$ ipython --no-banner

In [1]: import numpy as np

In [2]: np.set_printoptions(precision=2, suppress=True, linewidth=100, legacy="1.25")

In [3]: E = np.array([[-2, 2, 2, -2, 1],
   ...:     [0, 0, 2, 0, -2],
   ...:     [0, 0, 0, -1, 1],
   ...:     [0, 0, 0, 0, 0],
   ...:     [0, 0, 0, 0, -2]])

In [4]: E @ E
Out[4]: 
array([[ 4, -4,  0,  2, -6],
       [ 0,  0,  0, -2,  6],
       [ 0,  0,  0,  0, -2],
       [ 0,  0,  0,  0,  0],
       [ 0,  0,  0,  0,  4]])

In [5]: np.allclose(E, E.T)
Out[5]: False

In [6]: (E + E.T) / 2
Out[6]: 
array([[-2. ,  1. ,  1. , -1. ,  0.5],
       [ 1. ,  0. ,  1. ,  0. , -1. ],
       [ 1. ,  1. ,  0. , -0.5,  0.5],
       [-1. ,  0. , -0.5,  0. ,  0. ],
       [ 0.5, -1. ,  0.5,  0. , -2. ]])

In [7]: other = np.array([[2, 3, 0], [0, -2, -2], [3, 1, 3], [2, -2, 0], [-3, 1, 1]])

In [8]: E @ other
Out[8]: 
array([[-5, -3,  3],
       [12,  0,  4],
       [-5,  3,  1],
       [ 0,  0,  0],
       [ 6, -2, -2]])

In [9]: np.linalg.matrix_rank(np.vstack([E, other.T]))
Out[9]: 5

In [10]: np.linalg.matrix_rank(E @ other)
Out[10]: 3

In [11]: np.einsum("ik,kj->ji", E, other)
Out[11]: 
array([[-5, 12, -5,  0,  6],
       [-3,  0,  3,  0, -2],
       [ 3,  4,  1,  0, -2]])

In [12]: X = np.loadtxt("mat.csv", delimiter=",")

In [13]: X
Out[13]: 
array([[-11.84,   4.58, -10.4 ,   0.63],
       [  3.61,  21.98,  20.32,  -9.66],
       [ -2.86,  14.38,   0.06,  -4.09],
       [  0.86, -15.08, -12.62,   6.31],
       [  8.29,  28.8 ,  27.09, -12.59],
       [  5.31, -20.1 , -11.57,   7.39],
       [  5.12,  -1.45,  11.18,  -1.38],
       [ -0.51, -16.68, -13.06,   6.81],
       [-10.11,   4.11,  -0.62,  -0.9 ],
       [ 12.33, -10.34,  -3.06,   3.14],
       [  5.3 ,  -4.14,  10.12,  -0.72],
       [  7.77,  15.9 ,  18.62,  -7.66],
       [ -1.1 ,  16.67,  10.25,  -6.31],
       [  2.25,  -9.47,   2.95,   2.16],
       [ -3.24, -14.41, -12.5 ,   6.01],
       [ -5.04,  -5.41,  -9.23,   3.12],
       [ -0.94,  17.81,  13.71,  -7.15],
       [-11.04,   2.16, -13.2 ,   1.66],
       [-11.12, -10.07, -11.82,   4.86],
       [  7.47,  20.16,  16.49,  -8.38],
       [  3.73,   5.54,   5.68,  -2.52],
       [-14.77,  -7.56, -15.79,   4.86]])

In [14]: C2 = np.cov(X, rowvar=False)

In [15]: np.polyfit(X[:, 1], X[:, 2], 1)
Out[15]: array([ 0.75, -0.25])

In [16]: np.round(np.corrcoef(X[:, 1], X[:, 2])[0, 1], 2)
Out[16]: 0.81

In [17]: np.median(X, axis=0)
Out[17]: array([ 0.17,  0.36, -0.28, -0.04])

In [18]: np.corrcoef(X.T)
Out[18]: 
array([[ 1.  ,  0.2 ,  0.62, -0.38],
       [ 0.2 ,  1.  ,  0.81, -0.97],
       [ 0.62,  0.81,  1.  , -0.92],
       [-0.38, -0.97, -0.92,  1.  ]])

In [19]: C2.shape
Out[19]: (4, 4)

In [20]: np.argwhere(np.triu(np.abs(np.corrcoef(X.T)) > 0.8, 1))
Out[20]: 
array([[1, 2],
       [1, 3],
       [2, 3]])
